In [1]: import numpy as np

In [2]: np.set_printoptions(precision=2, suppress=True, linewidth=200, legacy="1.25")

In [3]: X = np.loadtxt("dump.csv", delimiter=",")

In [4]: print(X)
[[-1. -2.  0. -1.  2.]
 [ 2. -1. -2.  0. -1.]
 [-1.  2. -1. -2.  0.]
 [ 0. -1.  2. -1. -2.]
 [-2.  0. -1.  2. -1.]]

In [5]: G = X.T @ X

In [6]: print(np.allclose(G, G.T))
True

In [7]: print(np.linalg.matrix_rank(G))
5

In [8]: print(G)
[[10. -2. -1. -1. -2.]
 [-2. 10. -2. -1. -1.]
 [-1. -2. 10. -2. -1.]
 [-1. -1. -2. 10. -2.]
 [-2. -1. -1. -2. 10.]]

In [9]: rng = np.random.default_rng(860562)

In [10]: idx = rng.permutation(5)

In [11]: B = X[:, idx] * rng.choice([-1, 1], 5)

In [12]: print(B)
[[ 2. -1. -1.  2. -0.]
 [-1.  0.  2.  1.  2.]
 [ 0. -2. -1. -2.  1.]
 [-2. -1.  0.  1. -2.]
 [-1.  2. -2. -0.  1.]]

In [13]: left, _, Vt = np.linalg.svd(X.T @ B)

In [14]: print(idx)
[4 3 0 1 2]

In [15]: print(np.round(np.linalg.lstsq(X, B)[0], 2) + 0)
[[ 0.  0.  1.  0.  0.]
 [ 0.  0.  0. -1.  0.]
 [ 0.  0.  0.  0. -1.]
 [ 0.  1.  0.  0.  0.]
 [ 1.  0.  0.  0.  0.]]

In [16]: r0 = np.array([-5, -5])

In [17]: print(np.polyval(r0, B[1]))
[  0.  -5. -15. -10. -15.]

In [18]: print(np.convolve(B[1], r0))
[  5.   5. -10. -15. -15. -10.]

In [19]: t3 = np.stack([X, 4 * X, X[::-1]])

In [20]: print((t3 @ X.T).shape)
(3, 5, 5)

In [21]: print(np.linalg.matrix_rank(t3))
[5 5 5]

In [22]: print(t3.shape)
(3, 5, 5)

In [23]: print(np.linalg.matrix_rank(t3.reshape(3, -1)))
2

In [24]: W0 = np.loadtxt("w.csv", delimiter=",")

In [25]: print(W0)
[[ 1.  1.  1.  1.  1.  1.  1.  1.]
 [ 1.  1.  1.  1. -1. -1. -1. -1.]
 [ 1. -1. -1.  1. -1.  1.  1. -1.]
 [ 1. -1. -1.  1.  1. -1. -1.  1.]
 [ 1. -1.  1. -1.  1. -1.  1. -1.]]

In [26]: B = np.array([[5, 2, -5],
    ...:     [-1, -1, 5],
    ...:     [2, 0, 0],
    ...:     [5, -4, 0],
    ...:     [-5, -1, -3],
    ...:     [1, 5, 1],
    ...:     [0, 0, 5],
    ...:     [5, 5, -2]])

In [27]: print(W0 @ B)
[[ 12.   6.   1.]
 [ 10. -12.  -1.]
 [ 10.   0.   1.]
 [  8.  -2. -21.]
 [ -8.  -4.  -7.]]

In [28]: print(np.linalg.matrix_rank(W0 @ B))
3

In [29]: print(B.T @ W0.T)
[[ 12.  10.  10.   8.  -8.]
 [  6. -12.   0.  -2.  -4.]
 [  1.  -1.   1. -21.  -7.]]

In [30]: print(np.linalg.matrix_rank(np.vstack([W0, B.T])))
8

In [31]: print(np.einsum("ik,kj->ij", W0, B))
[[ 12.   6.   1.]
 [ 10. -12.  -1.]
 [ 10.   0.   1.]
 [  8.  -2. -21.]
 [ -8.  -4.  -7.]]

In [32]: print(np.vstack([W0, B.T]).shape)
(8, 8)

In [33]: print(np.einsum("ij,ij->i", W0, W0))
[8. 8. 8. 8. 8.]

In [34]: x = np.array([-2, -2, 0, 2, 1, -1, 2, 0])

In [35]: h1 = np.maximum(W0 @ x, 0)

In [36]: print(W0.T @ h1)
[ 6. -6. -2.  2.  2. -2.  2. -2.]

In [37]: x = np.array([-3, 6, 8, -1, 9, 3, 7, -3])

In [38]: print(W0 @ (2 * x))
[ 52. -12. -28. -44.  32.]

In [39]: print(np.sign((W0 @ x).round(6)))
[ 1. -1. -1. -1.  1.]

In [40]: print((W0 @ x).argmax())
0

In [41]: print(W0 * x)
[[-3.  6.  8. -1.  9.  3.  7. -3.]
 [-3.  6.  8. -1. -9. -3. -7.  3.]
 [-3. -6. -8. -1. -9.  3.  7.  3.]
 [-3. -6. -8. -1.  9. -3. -7. -3.]
 [-3. -6.  8.  1.  9. -3.  7.  3.]]

In [42]: print((W0 * x).sum(axis=1))
[ 26.  -6. -14. -22.  16.]

In [43]: print(W0 @ np.ones(8))
[8. 0. 0. 0. 0.]

In [44]: x @ W0
ValueError: matmul: Input operand 1 has a mismatch in its core dimension 0, with gufunc signature (n?,k),(k,m?)->(n?,m?) (size 5 is different from 8)


In [45]: print(np.linalg.norm(W0 @ x) <= np.linalg.norm(W0, 2) * np.linalg.norm(x) + 1e-9)
True
